$ ipython --no-banner

In [1]: import numpy as np

In [2]: np.set_printoptions(suppress=True, linewidth=200)

In [3]: def rnd(a):
   ...:     return np.round(a, 1) + 0
   ...: 

In [4]: A = np.array([[-0.8, -0.6, 0.4],
   ...:     [-0.9, 0.6, 1.9],
   ...:     [1.8, 1.1, 0.9],
   ...:     [1.1, -0.6, 0.9],
   ...:     [-1.6, 0.1, 0.3],
   ...:     [-0.3, -2.0, 0.3],
   ...:     [-0.3, -0.7, -0.7],
   ...:     [-0.2, 0.0, 0.0],
   ...:     [1.1, -0.6, 0.0],
   ...:     [-0.1, -0.8, 0.4],
   ...:     [-0.8, 1.9, -0.6],
   ...:     [0.1, 0.1, 1.2],
   ...:     [-0.2, 1.9, 1.7],
   ...:     [-0.6, -0.5, -0.4],
   ...:     [1.2, -0.4, -2.0],
   ...:     [0.3, 1.2, -0.9],
   ...:     [1.4, -0.3, 1.3],
   ...:     [0.4, 0.1, 0.1],
   ...:     [0.6, 1.1, -0.2],
   ...:     [-0.8, 1.5, -0.2],
   ...:     [-1.1, -0.3, -0.5],
   ...:     [0.0, 0.1, -1.3],
   ...:     [-0.5, -1.4, -0.1],
   ...:     [2.5, -0.7, 0.9],
   ...:     [1.1, -0.9, 0.5],
   ...:     [-0.7, -1.4, 1.0],
   ...:     [1.9, 1.9, -1.7],
   ...:     [1.6, -0.3, 1.2]])

In [5]: rng = np.random.default_rng(893577)

In [6]: A[:, 0] = 3 * A[:, 1] + 0.3 * rng.normal(size=28)

In [7]: print(rnd(A))
[[-1.4 -0.6  0.4]
 [ 2.1  0.6  1.9]
 [ 3.6  1.1  0.9]
 [-2.2 -0.6  0.9]
 [ 0.5  0.1  0.3]
 [-5.8 -2.   0.3]
 [-2.3 -0.7 -0.7]
 [ 0.9  0.   0. ]
 [-1.7 -0.6  0. ]
 [-2.4 -0.8  0.4]
 [ 5.3  1.9 -0.6]
 [ 0.7  0.1  1.2]
 [ 5.3  1.9  1.7]
 [-1.7 -0.5 -0.4]
 [-1.2 -0.4 -2. ]
 [ 3.7  1.2 -0.9]
 [-1.1 -0.3  1.3]
 [ 0.6  0.1  0.1]
 [ 3.2  1.1 -0.2]
 [ 4.1  1.5 -0.2]
 [-0.4 -0.3 -0.5]
 [-0.2  0.1 -1.3]
 [-4.  -1.4 -0.1]
 [-2.3 -0.7  0.9]
 [-2.3 -0.9  0.5]
 [-3.9 -1.4  1. ]
 [ 5.3  1.9 -1.7]
 [-1.1 -0.3  1.2]]

In [8]: G = A.T @ A

In [9]: print(rnd(np.trace(G)), rnd((A ** 2).sum()))
303.9 303.9

In [10]: print(rnd(np.linalg.eigvalsh(G)[::-1]))
[278.   25.6   0.3]

In [11]: print(np.allclose(G, G.T))
True

In [12]: print(rnd(np.linalg.svd(A, compute_uv=False) ** 2))
[278.   25.6   0.3]

In [13]: cen = A - A.mean(axis=0)

In [14]: U, sv, Vh = np.linalg.svd(cen, full_matrices=False)

In [15]: print(np.abs(U[:, 0]).argmax())
5

In [16]: print(rnd(cen.mean(axis=0)))
[0. 0. 0.]

In [17]: print(rnd((sv ** 2).sum() ** 2 / (sv ** 4).sum()))
1.2

In [18]: print(np.searchsorted(np.cumsum(sv ** 2) / (sv ** 2).sum(), 0.9) + 1)
1

In [19]: f = np.array([-5, -7, 8])

In [20]: print(rnd(np.correlate(A[17], A[13], "full")))
[-0.2 -0.3 -1.2 -0.2 -0.2]

In [21]: print(rnd(np.polyval(f, A[17])))
[1.8 7.2 7.2]

In [22]: print(rnd(np.convolve(A[17], f)))
[-3.1 -4.8  3.7  0.1  0.8]

In [23]: mat = np.load("arr.npy")

In [24]: print(mat)
[[0. 0. 2.]
 [0. 0. 5.]
 [2. 5. 0.]]

In [25]: U, sv, Vh = np.linalg.svd(mat)

In [26]: vecs = Vh[:(sv > 1e-8).sum()]

In [27]: x0 = mat[2] + -3 * mat[1] + rng.integers(2) * np.eye(3)[2]

In [28]: print(x0)
[  2.   5. -15.]

In [29]: print(rnd(np.diag(vecs.T @ vecs)))
[0.1 0.9 1. ]

In [30]: print(np.allclose(vecs.T @ vecs @ x0, x0))
True

In [31]: print(rnd(vecs.T @ vecs))
[[0.1 0.3 0. ]
 [0.3 0.9 0. ]
 [0.  0.  1. ]]

In [32]: f, g = mat[1], mat[0]

In [33]: print(f @ g)
10.0

In [34]: p = (f @ g) / (f @ f) * f

In [35]: print(p)
[0. 0. 2.]

In [36]: print((g - p) @ f)
0.0

In [37]: print(np.allclose(mat[:-1].T @ np.linalg.lstsq(mat[:-1].T, mat[-1])[0], mat[-1]))
False

In [38]: print(np.unique(mat.round(6), axis=0).shape)
(3, 3)

In [39]: print(rnd(mat @ np.linalg.pinv(mat) @ mat))
[[0. 0. 2.]
 [0. 0. 5.]
 [2. 5. 0.]]

In [40]: print(rnd(np.linalg.norm(mat, 1)), rnd(np.linalg.norm(mat, np.inf)))
7.0 7.0

In [41]: print(rnd(np.linalg.norm(mat, 2)))
5.4

In [42]: print(rnd(np.linalg.norm(mat, axis=0)))
[2.  5.  5.4]

In [43]: M = np.load("a.npy")

In [44]: print(M)
[[ -7.8 -13.3   0.2  -5.1  -0.1]
 [ -7.6   5.6   0.7   0.5  -3.1]
 [ -4.1   2.5  -0.7   0.4   1.4]
 [ -7.6  -3.8  -0.1   2.    0.7]
 [ -1.2   0.9   1.    5.5  -0.4]
 [-13.4  -7.3  -0.4  -3.4   0.4]
 [ -2.4  -1.2  -0.9   4.7  -0.1]
 [ -2.1  -2.7   0.9   1.3   0.6]
 [ -5.7  -7.4   0.3  -1.9   0.8]
 [ -1.6  -5.8  -0.5  -1.4  -1.6]
 [  7.1  23.7  -0.5   1.1   1.6]
 [  5.7   1.3  -1.1   2.6   0.3]
 [ -2.    8.1  -0.6   2.1   0.5]
 [  2.    5.9  -0.4   0.   -1.2]
 [  8.5   9.9   0.5  -0.7   1.3]
 [  0.7   1.9  -0.7   0.4   0.5]
 [  0.2  -2.1   0.3  -1.5  -0.2]
 [ -4.9  -0.4  -0.4  -1.6   0.1]
 [ -4.4  -2.    0.1   4.2  -1. ]
 [  2.8  -5.5  -0.4  -1.6   0. ]
 [ -9.9  -8.1  -0.3  -2.6   1.5]
 [ -0.9  -4.6  -0.3  -2.7   1.7]
 [ -5.9   7.4  -0.2  -0.1  -1.1]
 [  1.7   7.7  -0.7  -2.   -1.4]
 [  2.3   0.2   0.5   0.   -0.2]
 [ -2.1 -13.1  -1.2   1.6  -0.2]
 [  3.6  14.4   0.7  -7.8   0.4]
 [  0.3   4.9  -0.8  -4.    0.5]
 [  6.3   8.3  -0.4  -1.1  -0.8]
 [ -1.1  -3.6   0.1   0.1   1.3]]

In [45]: G = np.cov(M, rowvar=False)

In [46]: print(rnd(np.linalg.eigvalsh(G)[::-1]))
[76.1 14.5  8.1  1.1  0.3]

In [47]: print(rnd(np.corrcoef(M[:, 3], M[:, 4])[0, 1]))
-0.1

In [48]: print(np.argsort(-M.std(axis=0).round(6), kind="stable"))
[1 0 3 4 2]

In [49]: print(rnd(np.corrcoef(M.T)))
[[ 1.   0.6 -0.1  0.1  0.1]
 [ 0.6  1.   0.   0.   0. ]
 [-0.1  0.   1.  -0.1 -0.1]
 [ 0.1  0.  -0.1  1.  -0.1]
 [ 0.1  0.  -0.1 -0.1  1. ]]

In [50]: print(G.shape)
(5, 5)

In [51]: d = np.linalg.norm(M[:, None] - M[None], axis=-1)

In [52]: print(rnd(np.linalg.norm(M, axis=1)))
[16.2 10.   5.1  8.8  5.8 15.6  5.5  3.8  9.6  6.4 24.8  6.5  8.6  6.4 13.1  2.2  2.6  5.2  6.5  6.4 13.1  5.7  9.5  8.3  2.4 13.4 16.8  6.4 10.5  4. ]

In [53]: print(d.shape)
(30, 30)

In [54]: print(np.flatnonzero(d[2] < d.mean() / 2))
[ 2  7 15 17 22]

In [55]: print(d[2].round(6).argsort(kind="stable")[:4])
[ 2 17 15 22]

In [56]: x0 = np.array([0, 0, 2, 2, 1])

In [57]: h1 = np.maximum(M @ x0, 0)

In [58]: print(rnd(np.maximum(M @ (3 * x0), 0)))
[ 0.   0.   2.4 13.5 37.8  0.  22.5 15.   0.   0.   8.4  9.9 10.5  0.   2.7  0.   0.   0.  22.8  0.   0.   0.   0.   0.   2.4  1.8  0.   0.   0.   5.1]

In [59]: print(rnd(np.maximum(M @ x0, 0) - np.maximum(-M @ x0, 0)))
[ -9.9  -0.7   0.8   4.5  12.6  -7.2   7.5   5.   -2.4  -5.4   2.8   3.3   3.5  -2.    0.9  -0.1  -2.6  -3.9   7.6  -4.   -4.3  -4.3  -1.7  -6.8   0.8   0.6 -13.8  -9.1  -3.8   1.7]

In [60]: print(M * (h1 > 1e-9)[:, None])
[[ -0.   -0.    0.   -0.   -0. ]
 [ -0.    0.    0.    0.   -0. ]
 [ -4.1   2.5  -0.7   0.4   1.4]
 [ -7.6  -3.8  -0.1   2.    0.7]
 [ -1.2   0.9   1.    5.5  -0.4]
 [ -0.   -0.   -0.   -0.    0. ]
 [ -2.4  -1.2  -0.9   4.7  -0.1]
 [ -2.1  -2.7   0.9   1.3   0.6]
 [ -0.   -0.    0.   -0.    0. ]
 [ -0.   -0.   -0.   -0.   -0. ]
 [  7.1  23.7  -0.5   1.1   1.6]
 [  5.7   1.3  -1.1   2.6   0.3]
 [ -2.    8.1  -0.6   2.1   0.5]
 [  0.    0.   -0.    0.   -0. ]
 [  8.5   9.9   0.5  -0.7   1.3]
 [  0.    0.   -0.    0.    0. ]
 [  0.   -0.    0.   -0.   -0. ]
 [ -0.   -0.   -0.   -0.    0. ]
 [ -4.4  -2.    0.1   4.2  -1. ]
 [  0.   -0.   -0.   -0.    0. ]
 [ -0.   -0.   -0.   -0.    0. ]
 [ -0.   -0.   -0.   -0.    0. ]
 [ -0.    0.   -0.   -0.   -0. ]
 [  0.    0.   -0.   -0.   -0. ]
 [  2.3   0.2   0.5   0.   -0.2]
 [ -2.1 -13.1  -1.2   1.6  -0.2]
 [  0.    0.    0.   -0.    0. ]
 [  0.    0.   -0.   -0.    0. ]
 [  0.    0.   -0.   -0.   -0. ]
 [ -1.1  -3.6   0.1   0.1   1.3]]

In [61]: print(rnd(np.tanh(M @ x0)))
[-1.  -0.6  0.7  1.   1.  -1.   1.   1.  -1.  -1.   1.   1.   1.  -1.   0.7 -0.1 -1.  -1.   1.  -1.  -1.  -1.  -0.9 -1.   0.7  0.5 -1.  -1.  -1.   0.9]
